$ python -q
>>> import numpy as np
>>> from numpy import linalg as LA
>>> np.set_printoptions(precision=2, suppress=True, linewidth=140)
>>> m1 = np.array([[-1, -1, 0, 0], [0, -3, 0, 0], [0, 0, -1, -1], [0, 0, 0, -3]])
>>> x = np.array([-3, 0, -2, 0])
>>> y = m1 @ x
>>> print(y)
[3 0 2 0]
>>> print(LA.solve(m1, y))
[-3. -0. -2. -0.]
>>> print(LA.solve(m1, -2 * y))
[ 6. -0.  4. -0.]
>>> print(LA.solve(m1, m1[:, 3]))
[-0. -0. -0.  1.]
>>> proj = np.triu(np.array([[5, 9, 6, 4], [9, 4, 9, 1], [4, 7, 8, 0], [0, 1, 2, 8]]), 1) + np.eye(4)
>>> B = proj @ m1 @ LA.inv(proj)
>>> print(B)
[[ -1. -19. 171.   5.]
 [  0.  -3.  18.  -9.]
 [  0.   0.  -1.  -1.]
 [  0.   0.   0.  -3.]]
>>> print(np.trace(B), np.trace(m1))
-8.0 -8
>>> print(LA.matrix_rank(B))
4
>>> x = np.array([5, 2, 8, 9])
>>> a = np.maximum(m1 @ x, 0)
>>> print(np.maximum(m1 @ (3 * x), 0))
[0 0 0 0]
>>> print(np.flatnonzero(a > 1e-9))
[]
>>> print(np.tanh(m1 @ x))
[-1. -1. -1. -1.]
>>> print(np.maximum(m1 @ x, 0) - np.maximum(-m1 @ x, 0))
[ -7  -6 -17 -27]
>>> left, sigma, Vt = LA.svd(m1, full_matrices=False)
>>> print(np.round(left.T @ left, 2) + 0)
[[1. 0. 0. 0.]
 [0. 1. 0. 0.]
 [0. 0. 1. 0.]
 [0. 0. 0. 1.]]
>>> print(np.round(left.T @ m1 @ Vt.T, 2) + 0)
[[3.18 0.   0.   0.  ]
 [0.   3.18 0.   0.  ]
 [0.   0.   0.94 0.  ]
 [0.   0.   0.   0.94]]
>>> print(np.allclose(left * sigma @ Vt, m1))
True
>>> print((sigma > 1e-8).sum())
4
>>> print(round(np.sqrt((sigma ** 2).sum()), 2), np.round(LA.norm(m1), 2))
4.69 4.69
>>> print(np.cumsum(sigma ** 2) / np.sum(sigma ** 2))
[0.46 0.92 0.96 1.  ]
>>> print(np.round(Vt @ Vt.T, 2) + 0)
[[1. 0. 0. 0.]
 [0. 1. 0. 0.]
 [0. 0. 1. 0.]
 [0. 0. 0. 1.]]
